$ python -q
>>> import numpy as np
>>> from numpy import linalg as LA
>>> np.set_printoptions(suppress=True, linewidth=200)
>>> X = np.load("test6.npy")
>>> X.round(2)
array([[ 1.  ,  0.  ,  0.  ,  0.  ],
       [ 0.  ,  0.31, -0.95,  0.  ],
       [ 0.  ,  0.95,  0.31,  0.  ],
       [ 0.  ,  0.  ,  0.  ,  1.  ]])
>>> P = np.triu(np.array([[0, 1, 0, 2], [0, 2, 0, 0], [0, 1, 2, 1], [1, 2, 1, 2]]), 1) + np.eye(4)
>>> M2 = P @ X @ LA.inv(P)
>>> LA.matrix_rank(M2)
np.int64(4)
>>> np.round(np.poly(M2), 2)
array([ 1.  , -2.62,  3.24, -2.62,  1.  ])
>>> round(LA.det(M2), 2)
np.float64(1.0)
>>> round(float(np.trace(M2)), 2), round(np.trace(X), 2)
(2.62, np.float64(2.62))
>>> M2 = X / LA.norm(X, axis=1, keepdims=True)
>>> gram = M2 @ M2.T
>>> print(np.argwhere(np.triu(np.abs(gram) > 0.95, 1)))
[]
>>> np.degrees(np.arccos(np.clip(gram[1, 3], -1, 1)))
np.float64(90.0)
>>> np.round(LA.norm(M2, axis=1), 2)
array([1., 1., 1., 1.])
>>> (np.abs(gram) > 0.9).astype(int)
array([[1, 0, 0, 0],
       [0, 1, 0, 0],
       [0, 0, 1, 0],
       [0, 0, 0, 1]])
>>> left, sig, Vh = LA.svd(X, full_matrices=False)
>>> Vh @ Vh.T
array([[1., 0., 0., 0.],
       [0., 1., 0., 0.],
       [0., 0., 1., 0.],
       [0., 0., 0., 1.]])
>>> np.allclose(left * sig @ Vh, X)
True
>>> left.shape, sig.shape, Vh.shape
((4, 4), (4,), (4, 4))
>>> np.round(sig / sig[0], 2)
array([1., 1., 1., 1.])
>>> (sig > 1e-8).sum()
np.int64(4)
>>> m1 = np.array([[-4, 4, 0, 0], [-4, 4, 0, 0], [0, 0, -4, 4], [0, 0, -4, 4]])
>>> # looks like rank 2
>>> LA.cond(m1) > 100
np.True_
>>> [round(float(x), 2) for x in LA.svd(m1, compute_uv=False)[:3]]
[8.0, 8.0, 0.0]
>>> LA.matrix_rank(m1, rtol=0.1)
np.int64(2)
>>> np.round(LA.det(2 * m1), 2), round(LA.det(m1), 2)
(np.float64(0.0), np.float64(0.0))
>>> np.round(LA.eigvals(m1).sum().real, 2)
np.float64(0.0)
>>> np.kron(np.eye(2, dtype=int), m1)
array([[-4,  4,  0,  0,  0,  0,  0,  0],
       [-4,  4,  0,  0,  0,  0,  0,  0],
       [ 0,  0, -4,  4,  0,  0,  0,  0],
       [ 0,  0, -4,  4,  0,  0,  0,  0],
       [ 0,  0,  0,  0, -4,  4,  0,  0],
       [ 0,  0,  0,  0, -4,  4,  0,  0],
       [ 0,  0,  0,  0,  0,  0, -4,  4],
       [ 0,  0,  0,  0,  0,  0, -4,  4]])
>>> left, sig, Vh = LA.svd(m1)
>>> sig.round(2) + 0
array([8., 8., 0., 0.])
>>> M2 = left[:, :2] @ np.diag(sig[:2]) @ Vh[:2]
>>> LA.matrix_rank(M2)
np.int64(2)
>>> round(float(LA.norm(m1 - M2) / LA.norm(m1)), 2)
0.0
>>> LA.matrix_rank(m1, rtol=0.05)
np.int64(2)
>>> round(LA.norm(m1 - M2, 2), 2), np.round(sig[2], 2)
(np.float64(0.0), np.float64(0.0))
>>> K = np.load("sample3.npy")
>>> K.round(2)
array([[ 0.71,  0.71],
       [-0.71,  0.71]])
>>> # orthonormal columns
>>> np.round((K - K.T) / 2, 2)
array([[ 0.  ,  0.71],
       [-0.71,  0.  ]])
>>> round(float(LA.det(K)), 2)
1.0
>>> np.allclose(K, K.T)
False
>>> np.round(K @ K, 2) + 0
array([[ 0.,  1.],
       [-1.,  0.]])
>>> np.allclose(K @ K.T, K.T @ K)
True
>>> x0 = np.array([-2, -2])
>>> [p for p in range(1, 25) if np.allclose(LA.matrix_power(K, p), np.eye(2))]
[8, 16, 24]
>>> np.round(LA.inv(K), 2)
array([[ 0.71, -0.71],
       [ 0.71,  0.71]])
>>> 2 - LA.matrix_rank(K - np.eye(2), tol=1e-8)
np.int64(0)
>>> O, Rm = LA.qr(K)
>>> np.round(O.T @ O, 2) + 0
array([[1., 0.],
       [0., 1.]])
>>> round(float(np.trace(O @ O.T)), 2)
2.0
>>> Rm.round(2) + 0
array([[-1.,  0.],
       [ 0.,  1.]])
>>> np.abs(np.diag(Rm))
array([1., 1.])
>>> np.round(O @ Rm, 2)
array([[ 0.71,  0.71],
       [-0.71,  0.71]])
>>> print(O.round(2))
[[-0.71  0.71]
 [ 0.71  0.71]]
>>> np.round(K[:, 0] @ K[:, 1], 2)
np.float64(0.0)
>>> np.round(K.T @ K, 2) + 0
array([[1., 0.],
       [0., 1.]])
>>> np.round(LA.norm(K, axis=0), 2)
array([1., 1.])
>>> np.round(LA.svd(K, compute_uv=False), 2)
array([1., 1.])
>>> M2 = np.array([[2, 3], [3, 3]])
>>> print(np.einsum("ij,ij->i", K, K))
[1. 1.]
>>> np.round(K @ M2, 2) + 0
array([[3.54, 4.24],
       [0.71, 0.  ]])
>>> np.round(np.einsum("ij->j", K), 2) + 0
array([0.  , 1.41])
>>> np.round(M2.T @ K.T, 2) + 0
array([[3.54, 0.71],
       [4.24, 0.  ]])
>>> print(np.round(np.einsum("ik,kj->ji", K, M2), 2) + 0)
[[3.54 0.71]
 [4.24 0.  ]]
>>> arr = np.loadtxt("dump.csv", delimiter=",")
>>> arr
array([[ 3.,  1., -2.],
       [ 2., -2.,  2.],
       [-1., -2., -1.]])
>>> rng = np.random.default_rng(9550)
>>> M2 = arr + rng.integers(-2, 3, (3, 2)) @ rng.integers(-2, 3, (2, 3))
>>> M2
array([[ 3., -1., -2.],
       [ 4., -2.,  0.],
       [ 3., -6., -5.]])
>>> np.abs(M2 - arr).sum(axis=1)
array([ 2.,  4., 12.])
>>> LA.matrix_rank(M2 - arr, tol=1e-8)
np.int64(2)
>>> M2 = np.array([[-1, -1, -1], [-1, -1, 0]])
>>> basis = np.kron(M2, X)
>>> print(basis.shape)
(8, 12)
>>> LA.matrix_rank(basis)
np.int64(8)
>>> f = np.array([9, 6, 1])
>>> np.array([np.convolve(row, f, "same") for row in arr])
array([[ 27.,  -9., -11.],
       [ -6.,   8.,  10.],
       [-24., -22.,  -8.]])
>>> np.round(LA.det(arr[::-1]), 2)
np.float64(-30.0)
>>> np.einsum("ij,ji->", arr, arr)
np.float64(14.0)
>>> print(np.round(np.poly(arr), 2) + 0)
[  1.   0.  -7. -30.]
>>> np.einsum("ii->", arr)
np.float64(0.0)
>>> np.round(LA.eigvals(arr), 2)
array([ 3.85+0.j  , -1.92+2.02j, -1.92-2.02j])
>>> round(float(LA.det(arr.T)), 2)
30.0
>>> np.kron(np.eye(2, dtype=int), arr)
array([[ 3.,  1., -2.,  0.,  0., -0.],
       [ 2., -2.,  2.,  0., -0.,  0.],
       [-1., -2., -1., -0., -0., -0.],
       [ 0.,  0., -0.,  3.,  1., -2.],
       [ 0., -0.,  0.,  2., -2.,  2.],
       [-0., -0., -0., -1., -2., -1.]])
